% python3 -q
>>> import numpy as np
>>> np.set_printoptions(precision=2, suppress=True, linewidth=140, sign=" ")
>>> def rnd(a):
...     return np.round(a, 2) + 0
... 
>>> m1 = np.array([[2, 1, 3], [0, -2, -1], [0, 0, -2]])
>>> # triangular, det is the product of the diagonal
>>> r0 = np.array([5, 2, 2])
>>> A2 = m1 + np.outer(r0, np.eye(3)[1])
>>> np.linalg.matrix_rank(A2 - m1)
np.int64(1)
>>> A2
array([[ 2.,  6.,  3.],
       [ 0.,  0., -1.],
       [ 0.,  2., -2.]])
>>> rnd(np.linalg.det(A2) / np.linalg.det(m1)), rnd(1 + np.linalg.solve(m1, r0)[1])
(np.float64(0.5), np.float64(0.5))
>>> data = np.loadtxt("run8.csv", delimiter=",")
>>> rnd(data)
array([[ 0.29,  0.49, -1.05,  1.6 ],
       [ 1.15,  1.43,  0.77, -0.13],
       [ 1.58, -0.97, -0.62, -0.4 ],
       [-0.29,  0.87, -1.38, -1.12]])
>>> rnd((data + data.T) / 2)
array([[ 0.29,  0.82,  0.26,  0.66],
       [ 0.82,  1.43, -0.1 ,  0.37],
       [ 0.26, -0.1 , -0.62, -0.89],
       [ 0.66,  0.37, -0.89, -1.12]])
>>> data.inv()
Traceback (most recent call last):
  File "<python-input-13>", line 1, in <module>
    data.inv()
    ^^^^^^^^
AttributeError: 'numpy.ndarray' object has no attribute 'inv'
>>> rnd(np.abs(np.linalg.eigvals(data)).max())
np.float64(2.0)
>>> rnd(np.poly(data))
array([  1.  ,   0.02,   0.  ,  -0.07, -16.  ])
>>> rnd(np.linalg.eigvals(data))
array([ 2.  +0.j, -0.01+2.j, -0.01-2.j, -2.  +0.j])
>>> rnd(np.einsum("ij,ji->", data, data))
np.float64(0.0)
>>> F = np.array([[1, 0, 0, 0, 0],
...     [3, 1, 0, 0, 0],
...     [3, -2, 1, 0, 0],
...     [3, -2, -1, 1, 0],
...     [1, 0, -3, 3, 1]])
>>> F
array([[ 1,  0,  0,  0,  0],
       [ 3,  1,  0,  0,  0],
       [ 3, -2,  1,  0,  0],
       [ 3, -2, -1,  1,  0],
       [ 1,  0, -3,  3,  1]])
>>> # triangular, det is the product of the diagonal
>>> U, sig, VT = np.linalg.svd(F, full_matrices=False)
>>> U.shape, sig.shape, VT.shape
((5, 5), (5,), (5, 5))
>>> np.abs(U[:, 0]).round(6).argmax()
np.int64(3)
>>> rnd(sig)
array([ 5.97,  4.31,  2.35,  0.56,  0.03])
>>> rnd(np.abs(VT[0]))
array([ 0.85,  0.31,  0.25,  0.33,  0.07])
